% python3 -q
>>> import numpy as np
>>> import numpy.linalg as la
>>> np.set_printoptions(suppress=True, linewidth=200)
>>> def tidy(a):
...     return np.round(a, 2) + 0
... 
>>> J = np.load("w.npy")
>>> tidy(J)
array([[ 0.31,  3.69, -0.08],
       [ 1.95,  2.05,  4.85],
       [ 4.  ,  0.  , 11.01],
       [ 2.09,  1.91,  5.28],
       [ 1.31,  2.69,  2.94],
       [ 1.74,  2.26,  4.22],
       [ 1.44,  2.56,  3.33],
       [ 2.33,  1.67,  5.98],
       [ 2.81,  1.19,  7.42],
       [ 2.08,  1.92,  5.24],
       [ 3.34,  0.66,  9.03],
       [ 2.72,  1.28,  7.16],
       [ 3.36,  0.64,  9.08],
       [ 3.25,  0.75,  8.76],
       [ 3.49,  0.51,  9.46]])
>>> # looks like rank 2
>>> np.unique(J.round(6), axis=0).shape
(15, 3)
>>> tidy(np.trace(la.pinv(J) @ J))
np.float64(2.0)
>>> basis = J[[4, 7]].astype(float)
>>> for _ in range(6):
...     lab = la.norm(J[:, None] - basis, axis=-1).argmin(axis=1)
...     basis = np.array([J[lab == j].mean(axis=0) for j in range(2)])
... 
>>> lab
array([0, 0, 1, 0, 0, 0, 0, 0, 1, 0, 1, 1, 1, 1, 1])
>>> tidy(basis[1] - basis[0])
array([ 1.63, -1.63,  4.88])
>>> tidy(basis)
array([[1.66, 2.34, 3.97],
       [3.28, 0.72, 8.85]])
>>> np.bincount(lab)
array([8, 7])
>>> rng = np.random.default_rng(37193)
>>> other = basis + rng.integers(-2, 3, (2, 1)) @ rng.integers(-2, 3, (1, 3))
>>> tidy(other)
array([[-0.34,  4.34,  1.97],
       [ 3.28,  0.72,  8.85]])
>>> tidy(la.svd(other - basis, compute_uv=False))
array([3.46, 0.  ])
>>> np.abs(other - basis).sum(axis=1)
array([6., 0.])
>>> la.matrix_rank(other - basis, tol=1e-8)
np.int64(1)
>>> x = np.array([1, -2, 1])
>>> la.norm(other @ x) <= la.norm(other, 2) * la.norm(x) + 1e-9
np.True_
>>> tidy(other @ x)
array([-7.06, 10.69])
>>> tidy((other * x).sum(axis=1))
array([-7.06, 10.69])
>>> np.sign((other @ x).round(6))
array([-1.,  1.])
>>> tidy(other @ (2 * x))
array([-14.12,  21.38])
>>> tidy(other @ np.eye(3)[0])
array([-0.34,  3.28])
>>> mat = np.load("test14.npy")
>>> mat
array([[ 0,  1, -3,  0,  0,  0,  0,  0],
       [ 0,  3,  0,  0,  0,  3,  0,  0],
       [ 0,  0,  0,  0,  0,  0,  0, -1],
       [ 0,  0,  3,  0,  0,  0,  3,  0]])
>>> # column 3 repeats column 0
>>> la.cond(J) > 100
np.True_
>>> tidy(la.norm(J, 2) / la.norm(J))
np.float64(0.98)
>>> left, s, Vt = la.svd(mat, full_matrices=False)
>>> left.shape, s.shape, Vt.shape
((4, 4), (4,), (4, 8))
>>> tidy(left.T @ left)
array([[1., 0., 0., 0.],
       [0., 1., 0., 0.],
       [0., 0., 1., 0.],
       [0., 0., 0., 1.]])
>>> tidy(Vt @ Vt.T)
array([[1., 0., 0., 0.],
       [0., 1., 0., 0.],
       [0., 0., 1., 0.],
       [0., 0., 0., 1.]])
>>> (s > 1e-8).sum()
np.int64(4)
>>> np.allclose(left * s @ Vt, mat)
True
>>> tidy(np.sqrt((s ** 2).sum())), tidy(la.norm(mat))
(np.float64(6.86), np.float64(6.86))
>>> tidy(s / s[0])
array([1.  , 0.86, 0.39, 0.2 ])
>>> W = np.array([[1, 0, 0],
...     [2, 0, 0],
...     [0, 2, 1],
...     [2, 2, 1],
...     [1, 0, 2],
...     [2, 0, 1],
...     [2, 2, 0],
...     [2, 0, 0]])
>>> beta = np.array([4, -4, -5])
>>> act = np.maximum(mat @ W + beta, 0)
>>> (act > 0).astype(int)
array([[1, 0, 0],
       [1, 0, 0],
       [1, 0, 0],
       [1, 1, 0]])
>>> la.matrix_rank(act)
np.int64(2)
>>> (act > 0).mean(axis=0)
array([1.  , 0.25, 0.  ])
>>> basis = np.array([[0, 1], [-2, 2], [1, -1]])
>>> (act @ basis).round(6).argmax(axis=1)
array([1, 1, 1, 1])
>>> W @ basis
array([[ 0,  1],
       [ 0,  2],
       [-3,  3],
       [-3,  5],
       [ 2, -1],
       [ 1,  1],
       [-4,  6],
       [ 0,  2]])
>>> act @ basis
array([[  0,   6],
       [  0,  16],
       [  0,   2],
       [-16,  26]])
>>> X = np.load("a.npy")
>>> tidy(X)
array([[ 0.46, -0.76, -0.33, -0.33],
       [-0.76, -0.07, -0.46, -0.46],
       [-0.33, -0.46,  0.8 , -0.2 ],
       [-0.33, -0.46, -0.2 ,  0.8 ]])
>>> # symmetric
>>> other = la.inv(X)
>>> (np.abs(other) > 1e-9).astype(int)
array([[1, 1, 1, 1],
       [1, 1, 1, 1],
       [1, 1, 1, 1],
       [1, 1, 1, 1]])
>>> tidy(X @ other)
array([[1., 0., 0., 0.],
       [0., 1., 0., 0.],
       [0., 0., 1., 0.],
       [0., 0., 0., 1.]])
>>> tidy(other)
array([[ 0.46, -0.76, -0.33, -0.33],
       [-0.76, -0.07, -0.46, -0.46],
       [-0.33, -0.46,  0.8 , -0.2 ],
       [-0.33, -0.46, -0.2 ,  0.8 ]])
>>> tidy(la.det(X) * la.det(other))
np.float64(1.0)
>>> tidy(X.T @ X)
array([[1., 0., 0., 0.],
       [0., 1., 0., 0.],
       [0., 0., 1., 0.],
       [0., 0., 0., 1.]])
>>> tidy(X @ X.T)
array([[1., 0., 0., 0.],
       [0., 1., 0., 0.],
       [0., 0., 1., 0.],
       [0., 0., 0., 1.]])
>>> gram = X.T @ X
>>> tidy(np.diag(gram))
array([1., 1., 1., 1.])
>>> tidy(gram)
array([[1., 0., 0., 0.],
       [0., 1., 0., 0.],
       [0., 0., 1., 0.],
       [0., 0., 0., 1.]])
>>> np.allclose(gram, gram.T)
True
>>> (X @ X.T).shape
(4, 4)
>>> tidy(la.eigvalsh(gram)[::-1])
array([1., 1., 1., 1.])
>>> tidy(la.matrix_power(X, 4))
array([[1., 0., 0., 0.],
       [0., 1., 0., 0.],
       [0., 0., 1., 0.],
       [0., 0., 0., 1.]])
>>> np.allclose(X, X.T)
True
>>> tidy((X + X.T) / 2)
array([[ 0.46, -0.76, -0.33, -0.33],
       [-0.76, -0.07, -0.46, -0.46],
       [-0.33, -0.46,  0.8 , -0.2 ],
       [-0.33, -0.46, -0.2 ,  0.8 ]])
>>> X.inv()
Traceback (most recent call last):
  File "<python-input-70>", line 1, in <module>
    X.inv()
    ^^^^^
AttributeError: 'numpy.ndarray' object has no attribute 'inv'
>>> tidy(X @ X)
array([[1., 0., 0., 0.],
       [0., 1., 0., 0.],
       [0., 0., 1., 0.],
       [0., 0., 0., 1.]])
>>> assert X == X.T
Traceback (most recent call last):
  File "<python-input-72>", line 1, in <module>
    assert X == X.T
           ^^^^^^^^
ValueError: The truth value of an array with more than one element is ambiguous. Use a.any() or a.all()
>>> tidy(np.abs(la.eigvals(X)).max())
np.float64(1.0)
>>> tidy(la.det(X))
np.float64(-1.0)
>>> other = np.array([[0, 7, 8, 2, -4, 2, -5],
...     [7, -7, -1, 6, -3, 6, -1],
...     [5, -4, 6, -2, -3, 2, -9],
...     [-9, -9, -3, -1, -4, -3, 2],
...     [3, -7, 7, 0, 6, 6, 0],
...     [6, 8, 9, -4, -6, 3, 2],
...     [7, 1, 6, 6, 3, 1, 5]])
>>> E = np.triu(other, 1)
>>> E
array([[ 0,  7,  8,  2, -4,  2, -5],
       [ 0,  0, -1,  6, -3,  6, -1],
       [ 0,  0,  0, -2, -3,  2, -9],
       [ 0,  0,  0,  0, -4, -3,  2],
       [ 0,  0,  0,  0,  0,  6,  0],
       [ 0,  0,  0,  0,  0,  0,  2],
       [ 0,  0,  0,  0,  0,  0,  0]])
>>> tidy(la.norm(E) ** 2 / la.norm(E, 2) ** 2)
np.float64(1.93)
>>> tidy(la.norm(E, axis=1))
array([12.73,  9.11,  9.9 ,  5.39,  6.  ,  2.  ,  0.  ])
>>> tidy(la.norm(E, "nuc"))
np.float64(40.96)
>>> tidy(la.norm(E, 1)), tidy(la.norm(E, np.inf))
(np.float64(19.0), np.float64(28.0))
>>> tidy(la.norm(E[3] - E[0]))
np.float64(13.82)
>>> tidy(la.norm(E, 2))
np.float64(14.59)
>>> la.norm(E, axis=1).argmax()
np.int64(0)
>>> lab = rng.permutation(7)
>>> lab
array([1, 2, 4, 3, 5, 6, 0])
>>> other = E[lab][:, lab]
>>> tidy(la.det(other)), tidy(la.det(E[lab]))
(np.float64(0.0), np.float64(0.0))
>>> np.diag(other)
array([0, 0, 0, 0, 0, 0, 0])
>>> other
array([[ 0, -1, -3,  6,  6, -1,  0],
       [ 0,  0, -3, -2,  2, -9,  0],
       [ 0,  0,  0,  0,  6,  0,  0],
       [ 0,  0, -4,  0, -3,  2,  0],
       [ 0,  0,  0,  0,  0,  2,  0],
       [ 0,  0,  0,  0,  0,  0,  0],
       [ 7,  8, -4,  2,  2, -5,  0]])
>>> np.unique(E.round(6), axis=0).shape
(7, 7)
>>> tidy(np.trace(la.pinv(E) @ E))
np.float64(6.0)
>>> other = E + rng.integers(-2, 3, (7, 6)) @ rng.integers(-2, 3, (6, 7))
>>> other
array([[  0,   8,   4,   0,  -6,   4, -11],
       [ -1,   1,   2,  12,  -1,   6,   1],
       [ 10,   5,  -3,  -3,   3,   6,  -8],
       [ -2,  -4,   1,   2,  -6,  -2,   0],
       [ 10,   1,  -8,  -5,   5,  13,  -7],
       [  2,   5,  -1,  -3,   5,  -1,  -1],
       [  0,  -3,   5,   7,  -6,   1,   7]])
>>> np.abs(other - E).sum(axis=1)
array([17, 15, 30, 14, 43, 20, 29])
>>> M = np.array([[1, -1, 1, -1, 1, -1, 1, -1],
...     [1, -1, -1, 1, -1, 1, 1, -1],
...     [1, 1, -1, -1, -1, -1, 1, 1],
...     [1, 1, -1, -1, 1, 1, -1, -1],
...     [1, 1, 1, 1, 1, 1, 1, 1],
...     [1, -1, -1, 1, 1, -1, -1, 1],
...     [1, 1, 1, 1, -1, -1, -1, -1]])
>>> x = np.array([0, 0, 0, 1, 1, 0, 4, 4])
>>> (M * x).sum(axis=1)
array([ 0,  0,  6, -8, 10,  2, -8])
>>> (M @ x).argmax()
np.int64(4)
>>> x @ M
Traceback (most recent call last):
  File "<python-input-100>", line 1, in <module>
    x @ M
    ~~^~~
ValueError: matmul: Input operand 1 has a mismatch in its core dimension 0, with gufunc signature (n?,k),(k,m?)->(n?,m?) (size 7 is different from 8)
>>> M @ x
array([ 0,  0,  6, -8, 10,  2, -8])
>>> np.einsum("ij,j->i", M, x)
array([ 0,  0,  6, -8, 10,  2, -8])
>>> other = M + rng.integers(-2, 3, (7, 6)) @ rng.integers(-2, 3, (6, 8))
>>> other
array([[ -3,  -1,   1,  -3,   9,  -7,  -1,  -3],
       [  0, -15,   0,  11,  -2,   6,   4,   9],
       [ -1,  14,  -4, -10,  -1,  -6,  -8,  -8],
       [ -6,  -2,   1,   2,  -6,   7,  -3,   3],
       [ -3,   2,  -4,   1,  11,  -3,  -2,   3],
       [  7, -11,   1,   8,   3,   0,   9,   8],
       [ -7,   5,   1,  -1,  -1,   1,  -3,  -1]])
>>> tidy(la.svd(other - M, compute_uv=False))
array([34.97, 17.29, 14.82,  5.42,  4.53,  1.1 ,  0.  ])
>>> np.abs(other - M).sum(axis=1)
array([24, 45, 50, 34, 29, 45, 18])
>>> x = np.array([1, 1, 3, 3, 1, 3, 1, 0])
>>> h1 = np.maximum(other @ x, 0)
>>> h1
array([ 0, 38,  0, 13,  0, 35,  0])
>>> np.flatnonzero(h1 > 1e-9)
array([1, 3, 5])
>>> other = np.array([[4, -2, 2],
...     [4, 4, 1],
...     [7, -3, -7],
...     [3, -7, 3],
...     [8, 6, -8],
...     [-9, -5, -5],
...     [5, 3, 9],
...     [7, 5, -9]])
>>> la.matrix_rank(np.vstack([M, other.T]))
np.int64(8)
>>> np.einsum("ij->j", M)
array([ 7,  1, -1,  1,  1, -1,  1, -1])
>>> M @ other
array([[ 19,   7,   6],
       [-23, -23,  32],
       [ 11,  19,  20],
       [-15,   5,  -6],
       [ 29,   1, -14],
       [ 15,   3, -10],
       [  7, -17,  12]])
>>> r0 = np.array([1, 0, 2])
>>> np.polyval(r0, M[5])
array([3, 3, 3, 3, 3, 3, 3, 3])
>>> np.cross(M[5, :3], M[0, :3])
array([-2, -2,  0])
>>> feats = np.load("block16.npy")
>>> feats
array([[ 1,  0,  0,  0],
       [ 2,  1,  0,  0],
       [ 1, -2,  1,  0],
       [ 2,  3,  3,  1]])
>>> [int(la.matrix_rank(la.matrix_power(feats, p))) for p in range(1, 5)]
[4, 4, 4, 4]
>>> tidy(np.sort(la.eigvals(feats)))
array([1., 1., 1., 1.])
>>> feats @ feats
array([[ 1,  0,  0,  0],
       [ 4,  1,  0,  0],
       [-2, -4,  1,  0],
       [13,  0,  6,  1]])
>>> lab = rng.permutation(4)
>>> lab
array([2, 3, 0, 1])
>>> other = feats[lab][:, lab]
>>> tidy(la.det(other)), tidy(la.det(feats[lab]))
(np.float64(1.0), np.float64(1.0))
>>> np.trace(other)
np.int64(4)
>>> la.matrix_rank(feats)
np.int64(4)
>>> tidy(la.norm(feats))
np.float64(5.92)
>>> feats.shape
(4, 4)
>>> np.diff(feats, axis=0)
array([[ 1,  1,  0,  0],
       [-1, -3,  1,  0],
       [ 1,  5,  2,  1]])
>>> feats.sum(axis=1)
array([1, 3, 0, 9])
>>> np.count_nonzero(feats)
np.int64(10)
>>> np.unravel_index(np.abs(feats).argmax(), feats.shape)
(np.int64(3), np.int64(1))
>>> ev, vecs = la.eig(feats)
>>> tidy(np.sort(la.eigvals(la.inv(feats))))
array([1.+0.j, 1.+0.j, 1.+0.j, 1.+0.j])
>>> tidy(np.sort(la.eigvals(feats @ feats)))
array([1., 1., 1., 1.])
>>> tidy(np.sort(la.eigvals(feats.T)))
array([1., 1., 1., 1.])
>>> ev
array([1., 1., 1., 1.])
>>> m1 = np.load("layer16.npy")
>>> m1
array([[-2., -2.,  0.,  0.,  0.],
       [-2., -2., -2.,  0.,  0.],
       [ 0., -2.,  3., -2.,  0.],
       [ 0.,  0., -2., -3., -2.],
       [ 0.,  0.,  0., -2., -1.]])
>>> other = m1[0, 0] * m1[1:] - np.outer(m1[1:, 0], m1[0])
>>> other
array([[ 0.,  0.,  4.,  0.,  0.],
       [ 0.,  4., -6.,  4., -0.],
       [ 0.,  0.,  4.,  6.,  4.],
       [ 0.,  0., -0.,  4.,  2.]])
>>> np.flatnonzero(~other.round(6).any(axis=1))
array([], dtype=int64)
>>> m1[:, 0] / m1[0, 0]
array([ 1.,  1., -0., -0., -0.])
